% python3 -q
>>> import numpy as np
>>> import numpy.linalg as la
>>> np.set_printoptions(precision=2, suppress=True, linewidth=200, legacy="1.25")
>>> W0 = np.loadtxt("layer8.csv", delimiter=",")
>>> W0
array([[0.44, 0.22, 0.11, 0.11, 0.11],
       [0.22, 0.33, 0.11, 0.11, 0.22],
       [0.18, 0.18, 0.27, 0.27, 0.09],
       [0.15, 0.08, 0.23, 0.31, 0.23],
       [0.2 , 0.2 , 0.1 , 0.2 , 0.3 ]])
>>> u = np.array([0, 2])
>>> np.array([np.convolve(row, u, "same") for row in W0])
array([[0.  , 0.89, 0.44, 0.22, 0.22],
       [0.  , 0.44, 0.67, 0.22, 0.22],
       [0.  , 0.36, 0.36, 0.55, 0.55],
       [0.  , 0.31, 0.15, 0.46, 0.62],
       [0.  , 0.4 , 0.4 , 0.2 , 0.4 ]])
>>> np.cross(W0[4, :3], W0[0, :3])
array([ 0.  ,  0.02, -0.04])
>>> J = np.diag(10 * np.array([-2, -2, 0])) + np.array([[0, -3, 2], [1, 3, -2], [3, 0, -1]])
>>> print(J)
[[-20  -3   2]
 [  1 -17  -2]
 [  3   0  -1]]
>>> np.poly(J)
array([  1.,  38., 374., 223.])
>>> la.eigvals(J)
array([ -0.64+0.j , -18.68+1.1j, -18.68-1.1j])
>>> round(la.det(2 * J), 2), round(la.det(J), 2)
(-1784.0, -223.0)
>>> np.einsum("ij,ji->", J, J)
696
>>> round(float(la.det(J.T)), 2)
-223.0
>>> np.einsum("ii->", J)
-38
>>> q, _ = la.qr(np.array([[1.5, 0.2, -1.2, -0.2, 0.3],
...     [0.2, 0.0, 0.5, 0.3, -0.9],
...     [0.4, 0.3, 0.2, -1.9, -0.5],
...     [-0.4, 0.0, 1.1, 0.4, 0.3],
...     [0.0, -1.0, -0.6, -0.8, 0.2]]))
>>> A = q[:, :5]
>>> print(A)
[[-0.93 -0.04 -0.01 -0.25  0.27]
 [-0.12 -0.03 -0.64 -0.28 -0.71]
 [-0.25  0.23 -0.33  0.88 -0.02]
 [ 0.25  0.06 -0.69 -0.19  0.65]
 [-0.   -0.97 -0.1   0.22  0.05]]
>>> G = A.T @ A
>>> print(np.allclose(G, G.T))
True
>>> (A @ A.T).shape
(5, 5)
>>> x = np.array([3, 1, 0, 3, 2])
>>> y = W0 @ x
>>> y
array([2.11, 1.78, 1.73, 1.92, 2.  ])
>>> np.round(la.solve(W0, 4 * y), 2) + 0
array([12.,  4.,  0., 12.,  8.])
>>> print(la.solve(W0, y + W0[:, 2]))
[3. 1. 1. 3. 2.]
>>> la.solve(W0.T, W0[1])
array([0., 1., 0., 0., 0.])
>>> la.svd(A, compute_uv=False)
array([1., 1., 1., 1., 1.])
>>> np.round(A.T @ A, 2) + 0
array([[1., 0., 0., 0., 0.],
       [0., 1., 0., 0., 0.],
       [0., 0., 1., 0., 0.],
       [0., 0., 0., 1., 0.],
       [0., 0., 0., 0., 1.]])
